In [1]: import numpy as np

In [2]: np.set_printoptions(suppress=True, linewidth=120)

In [3]: A = np.load("block8.npy")

In [4]: A
Out[4]: 
array([[4, 5, 4, 5],
       [1, 5, 1, 5],
       [4, 5, 4, 5],
       [1, 5, 1, 5]])

In [5]: np.linalg.matrix_rank(A, rtol=0.1)
Out[5]: np.int64(2)

In [6]: np.argsort(-np.linalg.norm(A, axis=0).round(6), kind="stable")[:3]
Out[6]: array([1, 3, 0])

In [7]: [round(float(x), 2) for x in np.linalg.svd(A, compute_uv=False)[:3]]
Out[7]: [15.93, 3.77, 0.0]

In [8]: round(float(np.linalg.norm(A, 2) / np.linalg.norm(A)), 2)
Out[8]: 0.97

In [9]: left, sv, Vh = np.linalg.svd(A)

In [10]: vecs = Vh[:(sv > 1e-8).sum()]

In [11]: rng = np.random.default_rng(31346)

In [12]: x = A[0] + -3 * A[2] + rng.integers(2) * np.eye(4)[1]

In [13]: x
Out[13]: array([ -8.,  -9.,  -8., -10.])

In [14]: np.allclose(vecs.T @ vecs @ x, x)
Out[14]: False

In [15]: np.round(np.linalg.norm(x - vecs.T @ vecs @ x), 2)
Out[15]: np.float64(0.71)

In [16]: np.linalg.matrix_rank(np.vstack([A, x]))
Out[16]: np.int64(3)

In [17]: np.round(vecs.T @ vecs, 2) + 0
Out[17]: 
array([[0.5, 0. , 0.5, 0. ],
       [0. , 0.5, 0. , 0.5],
       [0.5, 0. , 0.5, 0. ],
       [0. , 0.5, 0. , 0.5]])

In [18]: rank = np.linalg.matrix_rank(A)

In [19]: rank
Out[19]: np.int64(2)

In [20]: ns = np.linalg.svd(A)[2][rank:].T

In [21]: [int(np.linalg.matrix_rank(A[:, :j + 1])) for j in range(4)]
Out[21]: [1, 2, 2, 2]

In [22]: np.round(A @ ns, 2) + 0
Out[22]: 
array([[0., 0.],
       [0., 0.],
       [0., 0.],
       [0., 0.]])

In [23]: np.round(ns @ ns.T, 2) + 0
Out[23]: 
array([[ 0.5,  0. , -0.5,  0. ],
       [ 0. ,  0.5,  0. , -0.5],
       [-0.5,  0. ,  0.5,  0. ],
       [ 0. , -0.5,  0. ,  0.5]])

In [24]: np.linalg.matrix_rank(A.T @ A), np.linalg.matrix_rank(A @ A.T)
Out[24]: (np.int64(2), np.int64(2))
